% ipython --no-banner

In [1]: import numpy as np

In [2]: import numpy.linalg as la

In [3]: np.set_printoptions(precision=1, suppress=True, linewidth=140, floatmode="fixed")

In [4]: K = np.array([[2, 0, 2], [1, 0, 0], [2, 0, 0]])

In [5]: print(round(float(la.det(K.T)), 1))
0.0

In [6]: print(round(la.det(K[::-1]), 1))
0.0

In [7]: print(np.kron(np.eye(2, dtype=int), K))
[[2 0 2 0 0 0]
 [1 0 0 0 0 0]
 [2 0 0 0 0 0]
 [0 0 0 2 0 2]
 [0 0 0 1 0 0]
 [0 0 0 2 0 0]]

In [8]: print(np.poly(K))
[ 1.0 -2.0 -4.0  0.0]

In [9]: print([round(float(x), 1) for x in la.svd(K, compute_uv=False)[:3]])
[3.3, 1.3, 0.0]

In [10]: print(la.cond(K) > 100)
True

In [11]: print(np.argsort(-la.norm(K, axis=0).round(6), kind="stable")[:3])
[0 2 1]

In [12]: B = np.array([[-5, 1], [0, 1], [1, -4]])

In [13]: print(np.einsum("ij,ij->i", K, K))
[8 1 4]

In [14]: theta = np.radians(180)

In [15]: r_ = np.eye(3)

In [16]: r_[2, 2] = r_[1, 1] = np.cos(theta)

In [17]: r_[2, 1], r_[1, 2] = -np.sin(theta), np.sin(theta)

In [18]: print(r_.round(1) + 0)
[[ 1.0  0.0  0.0]
 [ 0.0 -1.0  0.0]
 [ 0.0  0.0 -1.0]]

In [19]: B = K @ r_.T

In [20]: print(np.allclose(la.norm(K, axis=1), la.norm(B, axis=1)))
True

In [21]: print(B.round(1) + 0)
[[ 2.0  0.0 -2.0]
 [ 1.0  0.0  0.0]
 [ 2.0  0.0  0.0]]

In [22]: print(la.svd(K, compute_uv=False), np.round(la.svd(B, compute_uv=False), 1) + 0)
[3.3 1.3 0.0] [3.3 1.3 0.0]

In [23]: print(np.allclose(K @ K.T, B @ B.T))
True

In [24]: rng = np.random.default_rng(162150)

In [25]: lab = rng.permutation(3)

In [26]: print(lab)
[2 0 1]

In [27]: B = K[lab][:, lab]

In [28]: print(np.trace(B))
2

In [29]: J = np.loadtxt("case10.csv", delimiter=",")

In [30]: print(J)
[[0.0 0.0 1.0]
 [1.0 0.0 0.0]
 [0.0 1.0 0.0]]

In [31]: vec = np.array([1, 3, 1])

In [32]: print(round(la.norm(vec), 1), np.round(la.norm(J @ vec), 1))
3.3 3.3

In [33]: print(J.T @ (J @ vec))
[1.0 3.0 1.0]

In [34]: print(3 - la.matrix_rank(J - np.eye(3), tol=1e-8))
1

In [35]: print(round(float(la.det(J)), 1))
1.0

In [36]: print(J @ (-1.0) ** np.arange(3))
[ 1.0  1.0 -1.0]

In [37]: vec = np.array([2, -1, -3])

In [38]: print(J * vec)
[[ 0.0 -0.0 -3.0]
 [ 2.0 -0.0 -0.0]
 [ 0.0 -1.0 -0.0]]

In [39]: print(J @ vec)
[-3.0  2.0 -1.0]

In [40]: print((J @ vec).argmax())
1

In [41]: f = np.array([1, -1, 0])

In [42]: B = J + np.outer(f, np.eye(3)[1])

In [43]: print(la.matrix_rank(la.inv(B) - la.inv(J), tol=1e-8))
1

In [44]: print(B)
[[ 0.0  1.0  1.0]
 [ 1.0 -1.0  0.0]
 [ 0.0  1.0  0.0]]

In [45]: vec = np.array([1, 0, 2])

In [46]: h1 = np.maximum(B @ vec, 0)

In [47]: print(np.flatnonzero(h1 > 1e-9))
[0 1]

In [48]: print(np.maximum(B @ vec, 0) - np.maximum(-B @ vec, 0))
[2.0 1.0 0.0]

In [49]: M = np.load("block11.npy")

In [50]: print(M)
[[ 5.5  6.8 -6.3]
 [-4.1 -0.3  0.0]
 [ 5.0  8.2 -9.8]
 [ 3.5  6.2 -6.7]]

In [51]: B = np.c_[M[:, :2] @ np.array([[-2, -8], [-6, 6]]), np.array([-2, -2, 0, -2])]

In [52]: print(B)
[[-51.8  -3.2  -2.0]
 [ 10.0  31.0  -2.0]
 [-59.2   9.2   0.0]
 [-44.2   9.2  -2.0]]

In [53]: print(np.round(la.norm(B - M @ la.lstsq(M, B)[0], axis=0), 1) + 0)
[0.0 0.0 0.6]

In [54]: print(np.round(la.lstsq(M, B[:, 0])[0], 1) + 0)
[-2.0 -6.0  0.0]

In [55]: P = M @ la.solve(M.T @ M, M.T)

In [56]: print(np.allclose(P @ P, P))
True

In [57]: print(np.round(la.eigvalsh(P), 1) + 0)
[0.0 1.0 1.0 1.0]

In [58]: print(P)
[[ 0.9 -0.1 -0.1  0.3]
 [-0.1  1.0 -0.1  0.2]
 [-0.1 -0.1  0.9  0.3]
 [ 0.3  0.2  0.3  0.3]]

In [59]: vec = np.array([-1, -1, -1, -1])

In [60]: print(la.eigvalsh(2 * P - np.eye(4)))
[-1.0  1.0  1.0  1.0]

In [61]: print(P @ vec)
[-1.0 -1.0 -1.0 -1.0]

In [62]: print(np.round(np.eye(4) - P, 1) + 0)
[[ 0.1  0.1  0.1 -0.3]
 [ 0.1  0.0  0.1 -0.2]
 [ 0.1  0.1  0.1 -0.3]
 [-0.3 -0.2 -0.3  0.7]]

In [63]: f, g = M[3], M[0]

In [64]: print(np.round(f @ f, 1))
95.6

In [65]: p = (f @ g) / (f @ f) * f

In [66]: print(g - p)
[1.7 0.1 1.0]

In [67]: print(round(float((g - p) @ f), 1))
-0.0

In [68]: print(la.matrix_rank(np.outer(f, g)))
1

In [69]: print(np.outer(f, g))
[[ 19.2  23.8 -22.1]
 [ 34.1  42.2 -39.1]
 [-36.9 -45.6  42.2]]

In [70]: U, sig, Vt = la.svd(M, full_matrices=False)

In [71]: print(np.round(np.sqrt((sig ** 2).sum()), 1), round(float(la.norm(M)), 1))
20.4 20.4

In [72]: print(np.round(U.T @ M @ Vt.T, 1) + 0)
[[20.0  0.0  0.0]
 [ 0.0  4.0  0.0]
 [ 0.0  0.0  0.8]]

In [73]: print(U.shape, sig.shape, Vt.shape)
(4, 3) (3,) (3, 3)

In [74]: print(np.abs(U[:, 0]).round(6).argmax())
2

In [75]: print(np.abs(Vt[0]))
[0.4 0.6 0.7]

In [76]: print((sig > 1e-8).sum())
3
